In [1]: import numpy as np

In [2]: import numpy.linalg as la

In [3]: np.set_printoptions(suppress=True, linewidth=140)

In [4]: rd = lambda a: np.round(a, 3) + 0

In [5]: A = np.load("case18.npy")

In [6]: A
Out[6]: 
array([[-0.5 , -0.03,  0.13, -0.24, -0.58,  0.05, -0.45],
       [ 0.3 ,  0.2 , -0.26,  0.43,  0.53,  0.23,  0.4 ],
       [ 1.9 ,  0.03, -0.41,  0.78,  2.12, -0.31,  1.65],
       [-2.  ,  0.72, -0.32,  0.36, -1.48,  1.4 , -1.2 ],
       [ 0.1 ,  0.86, -0.88,  1.39,  0.97,  1.21,  0.7 ],
       [ 0.1 , -0.4 ,  0.38, -0.59, -0.29, -0.59, -0.2 ],
       [-0.9 ,  1.01, -0.83,  1.24,  0.02,  1.61, -0.05],
       [-0.1 ,  0.68, -0.66,  1.03,  0.57,  0.99,  0.4 ]])

In [7]: # null space of dimension 5

In [8]: left, sig, Vh = la.svd(A)

In [9]: vecs = Vh[:(sig > 1e-8).sum()]

In [10]: rng = np.random.default_rng(83479)

In [11]: x = A[5] + -2 * A[1] + rng.integers(2) * np.eye(7)[1]

In [12]: rd(x)
Out[12]: array([-0.5 ,  0.2 ,  0.9 , -1.45, -1.35, -1.05, -1.  ])

In [13]: rd(np.diag(vecs.T @ vecs))
Out[13]: array([0.394, 0.156, 0.127, 0.309, 0.389, 0.39 , 0.234])

In [14]: rd(la.norm(x - vecs.T @ vecs @ x))
Out[14]: np.float64(0.919)

In [15]: np.allclose(vecs.T @ vecs @ x, x)
Out[15]: False

In [16]: other = np.array([[2, 3, 1, 3, 0, 0, 1], [1, 3, 1, 2, 2, 2, 0]])

In [17]: F = other.T @ other

In [18]: F
Out[18]: 
array([[ 5,  9,  3,  8,  2,  2,  2],
       [ 9, 18,  6, 15,  6,  6,  3],
       [ 3,  6,  2,  5,  2,  2,  1],
       [ 8, 15,  5, 13,  4,  4,  3],
       [ 2,  6,  2,  4,  4,  4,  0],
       [ 2,  6,  2,  4,  4,  4,  0],
       [ 2,  3,  1,  3,  0,  0,  1]])

In [19]: # rows and columns are dependent

In [20]: u, v = F[2], F[0]

In [21]: u @ v
Out[21]: np.int64(125)

In [22]: u @ u
Out[22]: np.int64(83)

In [23]: pr = (u @ v) / (u @ u) * u

In [24]: rd(la.norm(u + v) ** 2 + la.norm(u - v) ** 2)
Out[24]: np.float64(548.0)

In [25]: rd((v - pr) @ u)
Out[25]: np.float64(0.0)

In [26]: rd(pr)
Out[26]: array([4.518, 9.036, 3.012, 7.53 , 3.012, 3.012, 1.506])
